$ python3 -q
>>> import numpy as np
>>> np.set_printoptions(suppress=True, linewidth=120)
>>> W0 = np.diag(np.array([5, 5, 2])) + 4 * np.eye(3, k=1) + 4 * np.eye(3, k=-1)
>>> print(W0)
[[5. 4. 0.]
 [4. 5. 4.]
 [0. 4. 2.]]
>>> Y = W0 / np.linalg.norm(W0, axis=1, keepdims=True)
>>> gram = Y @ Y.T
>>> print(np.round(np.linalg.norm(Y, axis=1), 3))
[1. 1. 1.]
>>> print((W0 - W0.T) / 2)
[[0. 0. 0.]
 [0. 0. 0.]
 [0. 0. 0.]]
>>> print(W0 @ W0)
[[41. 40. 16.]
 [40. 57. 28.]
 [16. 28. 20.]]
>>> print(np.trace(W0))
12.0
>>> ev, evecs = np.linalg.eig(W0)
>>> print(ev.round(3))
[10.107  3.598 -1.705]
>>> print(np.round(np.sort(np.linalg.eigvals(W0.T)), 3))
[-1.705  3.598 10.107]
>>> print(np.round(np.sort(np.linalg.eigvals(np.linalg.inv(W0))), 3))
[-0.587  0.099  0.278]
>>> print(round(float(np.prod(ev)), 3))
-62.0
>>> data = np.array([[3, 0, 2, 2, 0, -2, 0, 0, 3],
...     [-1, -3, 3, -3, 1, 0, -3, -2, -3],
...     [-2, -1, 2, -2, 1, 0, 1, 1, 1],
...     [-3, 2, 1, -3, 3, 2, 1, 3, 2],
...     [-1, 0, -3, -1, -1, -2, -2, 0, 3],
...     [-3, -2, 2, 0, 1, 0, -1, 0, -3],
...     [-1, -3, -2, 3, -2, 3, 2, 3, -2],
...     [2, -2, -2, 0, -3, 3, 1, 1, -1],
...     [-1, 1, -2, 3, -3, -1, 3, -3, -1],
...     [-3, 1, 2, -2, 0, -2, 3, 1, 0]])
>>> data[:, 7] = 4 * data[:, 0]
>>> print(data)
[[  3   0   2   2   0  -2   0  12   3]
 [ -1  -3   3  -3   1   0  -3  -4  -3]
 [ -2  -1   2  -2   1   0   1  -8   1]
 [ -3   2   1  -3   3   2   1 -12   2]
 [ -1   0  -3  -1  -1  -2  -2  -4   3]
 [ -3  -2   2   0   1   0  -1 -12  -3]
 [ -1  -3  -2   3  -2   3   2  -4  -2]
 [  2  -2  -2   0  -3   3   1   8  -1]
 [ -1   1  -2   3  -3  -1   3  -4  -1]
 [ -3   1   2  -2   0  -2   3 -12   0]]
>>> rng = np.random.default_rng(65)
>>> Y = data + rng.integers(-2, 3, (10, 8)) @ rng.integers(-2, 3, (8, 9))
>>> print(Y)
[[  4   3   5   2   5  -3  -3  13   9]
 [-16  -5  -4  -1  -2   0  -5   5  -4]
 [ -7   1   5   6   9  -7  -5  -2   2]
 [ -6   0  -6  -9   5   8  -2 -21  12]
 [ -9  -6  -3  -1  -2   6  -2   6   3]
 [  1   6   1  -5  -8 -10   7 -14  -8]
 [  2  -9   5  -4  -9   6   1  -6  -2]
 [ 14  10  -2  -4  -6 -12  11  -1  -7]
 [  9   4   9  -6  -7  -5  14  -2  -3]
 [  5   1  12   5   2 -10   5 -10 -10]]
>>> print(np.abs(Y - data).sum(axis=1))
[23 41 46 48 33 52 36 71 56 49]
>>> print(np.round(np.linalg.svd(Y - data, compute_uv=False), 3) + 0)
[42.355 25.988 21.75  19.898 11.717  7.91   3.51   0.748  0.   ]
>>> x0 = np.array([0, 0, -1, 1, 2, 1, 2, -2, 1])
>>> rhs = Y @ x0
>>> print(rhs)
[-19 -25   8  65  -9   2  -9  -9  -5   7]
>>> rhs = rhs + 0.1 * rng.normal(size=10)
>>> print(rhs.round(3))
[-19.01  -24.848   7.876  64.879  -9.087   1.923  -8.96   -8.815  -4.858   6.954]
>>> beta, *_ = np.linalg.lstsq(Y, rhs)
>>> print([round(float(np.linalg.norm(np.linalg.solve(Y.T @ Y + lam * np.eye(9), Y.T @ rhs))), 2) for lam in (0, 1, 10, 100)])
[3.98, 3.83, 3.32, 2.4]
>>> print(np.round(Y.T @ (rhs - Y @ beta), 3) + 0)
[0. 0. 0. 0. 0. 0. 0. 0. 0.]
>>> print(np.round(np.linalg.norm(rhs - Y @ beta), 3))
0.081
>>> print(beta.round(3))
[ 0.012 -0.01  -0.994  0.931  2.04   1.001  1.985 -1.982  0.96 ]
